In [1]: import numpy as np

In [2]: np.set_printoptions(precision=1, suppress=True, linewidth=160, floatmode="fixed")

In [3]: tidy = lambda a: np.round(a, 1) + 0

In [4]: F = np.load("test9.npy")

In [5]: tidy(F)
Out[5]: 
array([[ 0.6,  0.0,  0.0],
       [-0.2,  0.0,  0.0],
       [-1.4, -0.1,  0.0],
       [ 1.1,  0.1,  0.0]])

In [6]: x = np.array([3, -1, 2])

In [7]: h = np.maximum(F @ x, 0)

In [8]: h
Out[8]: array([1.6, 0.0, 0.0, 3.2])

In [9]: np.maximum(F @ (3 * x), 0)
Out[9]: array([4.8, 0.0, 0.0, 9.6])

In [10]: tidy(np.maximum(F @ x, 0) - np.maximum(-F @ x, 0))
Out[10]: array([ 1.6, -0.6, -4.2,  3.2])

In [11]: tidy(F.T @ h)
Out[11]: array([4.4, 0.4, 0.0])

In [12]: tidy(F * (h > 1e-9)[:, None])
Out[12]: 
array([[0.6, 0.0, 0.0],
       [0.0, 0.0, 0.0],
       [0.0, 0.0, 0.0],
       [1.1, 0.1, 0.0]])

In [13]: np.flatnonzero(h > 1e-9)
Out[13]: array([0, 3])

In [14]: def softmax(z):
    ...:     e = np.exp(z - z.max(axis=-1, keepdims=True))
    ...:     return e / e.sum(axis=-1, keepdims=True)
    ...: 

In [15]: tidy(softmax(10 * F[3]))
Out[15]: array([1.0, 0.0, 0.0])

In [16]: tidy(softmax(F[3]))
Out[16]: array([0.6, 0.2, 0.2])

In [17]: att = F @ F.T / np.sqrt(3)

In [18]: tidy(softmax(att + np.triu(np.full(att.shape, -np.inf), 1)))
Out[18]: 
array([[1.0, 0.0, 0.0, 0.0],
       [0.5, 0.5, 0.0, 0.0],
       [0.1, 0.2, 0.6, 0.0],
       [0.3, 0.2, 0.1, 0.4]])

In [19]: tidy(softmax(att)[3] @ F)
Out[19]: array([0.5, 0.0, 0.0])

In [20]: U, sigma, VT = np.linalg.svd(F)

In [21]: evecs = VT[:(sigma > 1e-8).sum()]

In [22]: rng = np.random.default_rng(35)

In [23]: x = F[3] + 5 * F[2] + rng.integers(2) * np.eye(3)[2]

In [24]: tidy(x)
Out[24]: array([-6.1, -0.6,  0.0])

In [25]: tidy(evecs.T @ evecs)
Out[25]: 
array([[1.0, 0.1, 0.0],
       [0.1, 0.0, 0.0],
       [0.0, 0.0, 0.0]])

In [26]: mat = np.array([[-2.0, 1.0, 0.0, 0.0],
    ...:     [0.0, -2.0, 1.0, 0.0],
    ...:     [0.0, 0.0, -2.0, 1.0],
    ...:     [0.0, 0.0, 0.0, -2.0]])

In [27]: w, evecs = np.linalg.eig(mat)

In [28]: tidy(np.sort(np.linalg.eigvals(np.linalg.inv(mat))))
Out[28]: array([-0.5, -0.5, -0.5, -0.5])

In [29]: mat @ evecs[:, 0] - w[0] * evecs[:, 0]
Out[29]: array([0.0, 0.0, 0.0, 0.0])

In [30]: M = np.loadtxt("x.csv", delimiter=",")

In [31]: M
Out[31]: 
array([[ 7.0, -4.0, -4.0, -2.0],
       [-4.0,  7.0,  4.0,  2.0],
       [-4.0,  4.0,  7.0,  2.0],
       [-2.0,  2.0,  2.0,  4.0]])

In [32]: w, evecs = np.linalg.eigh(M)

In [33]: tidy(np.abs(evecs[:, -1]))
Out[33]: array([0.6, 0.6, 0.6, 0.3])

In [34]: tidy(w.sum()), np.trace(M)
Out[34]: (np.float64(25.0), np.float64(25.0))

In [35]: np.unique(w.round(6) + 0, return_counts=True)[1]
Out[35]: array([3, 1])

In [36]: tidy(evecs.T @ evecs)
Out[36]: 
array([[1.0, 0.0, 0.0, 0.0],
       [0.0, 1.0, 0.0, 0.0],
       [0.0, 0.0, 1.0, 0.0],
       [0.0, 0.0, 0.0, 1.0]])

In [37]: x = np.array([-1, 3, 0, 2])

In [38]: h = np.maximum(M @ x, 0)

In [39]: tidy(np.tanh(M @ x))
Out[39]: array([-1.0,  1.0,  1.0,  1.0])

In [40]: np.maximum(M @ (3 * x), 0)
Out[40]: array([ 0.0, 87.0, 60.0, 48.0])

In [41]: h
Out[41]: array([ 0.0, 29.0, 20.0, 16.0])

In [42]: np.maximum(M @ x, 0) - np.maximum(-M @ x, 0)
Out[42]: array([-23.0,  29.0,  20.0,  16.0])

In [43]: M * (h > 1e-9)[:, None]
Out[43]: 
array([[ 0.0, -0.0, -0.0, -0.0],
       [-4.0,  7.0,  4.0,  2.0],
       [-4.0,  4.0,  7.0,  2.0],
       [-2.0,  2.0,  2.0,  4.0]])

In [44]: M.T @ h
Out[44]: array([-228.0,  315.0,  288.0,  162.0])

In [45]: np.flatnonzero(h > 1e-9)
Out[45]: array([1, 2, 3])

In [46]: lab = rng.permutation(4)

In [47]: lab
Out[47]: array([1, 2, 0, 3])

In [48]: out = M[lab][:, lab]

In [49]: np.allclose(out, M)
Out[49]: False

In [50]: J = np.load("dump.npy")

In [51]: J
Out[51]: 
array([[-1, -1, -1],
       [ 1,  3, -2],
       [-1, -1, -1]])

In [52]: tidy(np.sort(np.abs(np.linalg.eigvals(J))))
Out[52]: array([0.0, 2.2, 3.2])

In [53]: (J + J.T) / 2
Out[53]: 
array([[-1.0,  0.0, -1.0],
       [ 0.0,  3.0, -1.5],
       [-1.0, -1.5, -1.0]])

In [54]: np.linalg.matrix_power(J, 2)
Out[54]: 
array([[ 1, -1,  4],
       [ 4, 10, -5],
       [ 1, -1,  4]])

In [55]: (J - J.T) / 2
Out[55]: 
array([[ 0.0, -1.0,  0.0],
       [ 1.0,  0.0, -0.5],
       [ 0.0,  0.5,  0.0]])

In [56]: out = J + rng.integers(-2, 3, (3, 2)) @ rng.integers(-2, 3, (2, 3))

In [57]: out
Out[57]: 
array([[-1, -7,  1],
       [ 1,  3,  3],
       [-1,  5, -3]])

In [58]: np.abs(out - J).sum(axis=1)
Out[58]: array([8, 5, 8])

In [59]: np.linalg.matrix_rank(out - J, tol=1e-8)
Out[59]: np.int64(2)

In [60]: out - J
Out[60]: 
array([[ 0, -6,  2],
       [ 0,  0,  5],
       [ 0,  6, -2]])

In [61]: np.argsort(-np.linalg.norm(J, axis=0).round(6), kind="stable")[:3]
Out[61]: array([1, 2, 0])

In [62]: np.linalg.cond(J) > 100
Out[62]: np.True_

In [63]: tidy(np.linalg.norm(J, 2) / np.linalg.norm(J))
Out[63]: np.float64(0.9)

In [64]: rank = np.linalg.matrix_rank(J)

In [65]: rank
Out[65]: np.int64(2)

In [66]: ns = np.linalg.svd(J)[2][rank:].T

In [67]: tidy(ns @ ns.T)
Out[67]: 
array([[ 0.7, -0.4, -0.3],
       [-0.4,  0.2,  0.2],
       [-0.3,  0.2,  0.1]])

In [68]: [int(np.linalg.matrix_rank(np.delete(J, i, axis=0))) for i in range(3)]
Out[68]: [2, 1, 2]

In [69]: np.linalg.matrix_rank(J.T @ J), np.linalg.matrix_rank(J @ J.T)
Out[69]: (np.int64(2), np.int64(2))

In [70]: np.abs(np.diag(np.linalg.qr(J)[1])) > 1e-9
Out[70]: array([ True,  True, False])

In [71]: np.linalg.lstsq(J[:-1].T, J[-1])[2]
Out[71]: np.int32(2)

In [72]: tidy(J @ np.linalg.pinv(J) @ J)
Out[72]: 
array([[-1.0, -1.0, -1.0],
       [ 1.0,  3.0, -2.0],
       [-1.0, -1.0, -1.0]])

In [73]: out = np.array([[-3, -1, 1, 3], [2, -5, 5, -3], [-1, -5, 1, -1], [-3, 5, 2, 2]])

In [74]: E = out - out.T

In [75]: E
Out[75]: 
array([[  0,  -3,   2,   6],
       [  3,   0,  10,  -8],
       [ -2, -10,   0,  -3],
       [ -6,   8,   3,   0]])

In [76]: (E + E.T) / 2
Out[76]: 
array([[0.0, 0.0, 0.0, 0.0],
       [0.0, 0.0, 0.0, 0.0],
       [0.0, 0.0, 0.0, 0.0],
       [0.0, 0.0, 0.0, 0.0]])

In [77]: x = np.array([2, 3, 1, -1])

In [78]: tidy(np.linalg.eigvals(E).real)
Out[78]: array([0.0, 0.0, 0.0, 0.0])

In [79]: tidy(np.linalg.svd(E, compute_uv=False))
Out[79]: array([13.5, 13.5,  6.3,  6.3])

In [80]: O = np.linalg.solve(np.eye(4) - E, np.eye(4) + E)

In [81]: tidy(np.linalg.det(O))
Out[81]: np.float64(1.0)

In [82]: tidy(O @ O.T)
Out[82]: 
array([[1.0, 0.0, 0.0, 0.0],
       [0.0, 1.0, 0.0, 0.0],
       [0.0, 0.0, 1.0, 0.0],
       [0.0, 0.0, 0.0, 1.0]])

In [83]: out = E / np.sqrt((E ** 2).mean(axis=1, keepdims=True))

In [84]: np.linalg.matrix_rank(E - E.mean(axis=1, keepdims=True))
Out[84]: np.int64(3)

In [85]: tidy(E - E.mean(axis=1, keepdims=True))
Out[85]: 
array([[-1.2, -4.2,  0.8,  4.8],
       [ 1.8, -1.2,  8.8, -9.2],
       [ 1.8, -6.2,  3.8,  0.8],
       [-7.2,  6.8,  1.8, -1.2]])

In [86]: x = np.array([0, -4, 8, 4])

In [87]: target = E @ x

In [88]: target
Out[88]: array([52, 48, 28, -8])

In [89]: tidy(np.linalg.solve(E.T, E[0]))
Out[89]: array([1.0, 0.0, 0.0, 0.0])

In [90]: tidy(np.linalg.solve(E, E[:, 1]))
Out[90]: array([0.0, 1.0, 0.0, 0.0])

In [91]: K = np.load("mat.npy")

In [92]: K
Out[92]: 
array([[ 2,  3,  4,  5],
       [ 6,  7,  8,  9],
       [10, 11, 12, 13],
       [14, 15, 16, 17]])

In [93]: U, sigma, VT = np.linalg.svd(K)

In [94]: np.argmax(sigma[:-1] / (sigma[1:] + 1e-6)) + 1
Out[94]: np.int64(2)

In [95]: tidy(sigma)
Out[95]: array([42.2,  1.9,  0.0,  0.0])

In [96]: out = U[:, :2] @ np.diag(sigma[:2]) @ VT[:2]

In [97]: np.linalg.matrix_rank(out)
Out[97]: np.int64(2)

In [98]: np.linalg.matrix_rank(K, rtol=0.05)
Out[98]: np.int64(1)

In [99]: tidy(np.abs(K - out).max())
Out[99]: np.float64(0.0)

In [100]: np.allclose(K[:-1].T @ np.linalg.lstsq(K[:-1].T, K[-1])[0], K[-1])
Out[100]: True

In [101]: U, sigma, VT = np.linalg.svd(K)

In [102]: evecs = VT[:(sigma > 1e-8).sum()]

In [103]: x = K[3] + 2 * K[1] + rng.integers(2) * np.eye(4)[2]

In [104]: x
Out[104]: array([26.0, 29.0, 32.0, 35.0])

In [105]: tidy(evecs.T @ evecs)
Out[105]: 
array([[ 0.7,  0.4,  0.1, -0.2],
       [ 0.4,  0.3,  0.2,  0.1],
       [ 0.1,  0.2,  0.3,  0.4],
       [-0.2,  0.1,  0.4,  0.7]])

In [106]: tidy(np.linalg.det(2 * K)), tidy(np.linalg.det(K))
Out[106]: (np.float64(0.0), np.float64(0.0))

In [107]: np.kron(np.eye(2, dtype=int), K)
Out[107]: 
array([[ 2,  3,  4,  5,  0,  0,  0,  0],
       [ 6,  7,  8,  9,  0,  0,  0,  0],
       [10, 11, 12, 13,  0,  0,  0,  0],
       [14, 15, 16, 17,  0,  0,  0,  0],
       [ 0,  0,  0,  0,  2,  3,  4,  5],
       [ 0,  0,  0,  0,  6,  7,  8,  9],
       [ 0,  0,  0,  0, 10, 11, 12, 13],
       [ 0,  0,  0,  0, 14, 15, 16, 17]])

In [108]: tidy(np.linalg.eigvals(K).sum().real)
Out[108]: np.float64(38.0)

In [109]: tidy(np.linalg.eigvals(K))
Out[109]: array([40.0+0.0j, -2.0+0.0j,  0.0+0.0j,  0.0+0.0j])

In [110]: tidy(np.linalg.det(K.T))
Out[110]: np.float64(0.0)

In [111]: np.einsum("ij,ji->", K, K)
Out[111]: np.int64(1604)

In [112]: U, sigma, VT = np.linalg.svd(K, full_matrices=False)

In [113]: tidy(U.T @ U)
Out[113]: 
array([[1.0, 0.0, 0.0, 0.0],
       [0.0, 1.0, 0.0, 0.0],
       [0.0, 0.0, 1.0, 0.0],
       [0.0, 0.0, 0.0, 1.0]])

In [114]: np.abs(U[:, 0]).round(6).argmax()
Out[114]: np.int64(3)

In [115]: tidy(np.sqrt((sigma ** 2).sum())), tidy(np.linalg.norm(K))
Out[115]: (np.float64(42.2), np.float64(42.2))

In [116]: feats = np.loadtxt("data.csv", delimiter=",")

In [117]: tidy(feats)
Out[117]: 
array([[-0.9,  0.4,  2.8],
       [-2.3, -1.9, -0.4],
       [ 1.7, -2.3,  0.9]])

In [118]: lab = rng.permutation(3)

In [119]: out = feats[:, lab] * rng.choice([-1, 1], 3)

In [120]: tidy(out)
Out[120]: 
array([[ 2.8, -0.9, -0.4],
       [-0.4, -2.3,  1.9],
       [ 0.9,  1.7,  2.3]])

In [121]: U, _, VT = np.linalg.svd(feats.T @ out)

In [122]: tidy(np.linalg.lstsq(feats, out)[0])
Out[122]: 
array([[ 0.0,  1.0,  0.0],
       [ 0.0,  0.0, -1.0],
       [ 1.0,  0.0,  0.0]])

In [123]: tidy(np.linalg.pinv(feats))
Out[123]: 
array([[-0.1, -0.3,  0.2],
       [ 0.0, -0.2, -0.3],
       [ 0.3,  0.0,  0.1]])

In [124]: tidy(feats.T @ feats)
Out[124]: 
array([[9.0, 0.0, 0.0],
       [0.0, 9.0, 0.0],
       [0.0, 0.0, 9.0]])

In [125]: tidy(feats[:, 0] @ feats[:, 1])
Out[125]: np.float64(0.0)

In [126]: gram = feats.T @ feats

In [127]: tidy(gram)
Out[127]: 
array([[9.0, 0.0, 0.0],
       [0.0, 9.0, 0.0],
       [0.0, 0.0, 9.0]])

In [128]: tidy(np.linalg.eigvalsh(gram)[::-1])
Out[128]: array([9.0, 9.0, 9.0])

In [129]: arr = np.load("case12.npy")

In [130]: arr
Out[130]: 
array([[ 0,  5],
       [-4,  0]])

In [131]: arr[:, 0] @ arr[:, 1]
Out[131]: np.int64(0)

In [132]: tidy(np.linalg.svd(arr, compute_uv=False))
Out[132]: array([5.0, 4.0])

In [133]: arr.sum(axis=0)
Out[133]: array([-4,  5])

In [134]: arr - arr[0]
Out[134]: 
array([[ 0,  0],
       [-4, -5]])

In [135]: np.diff(arr, axis=0)
Out[135]: array([[-4, -5]])

In [136]: np.abs(arr).max()
Out[136]: np.int64(5)
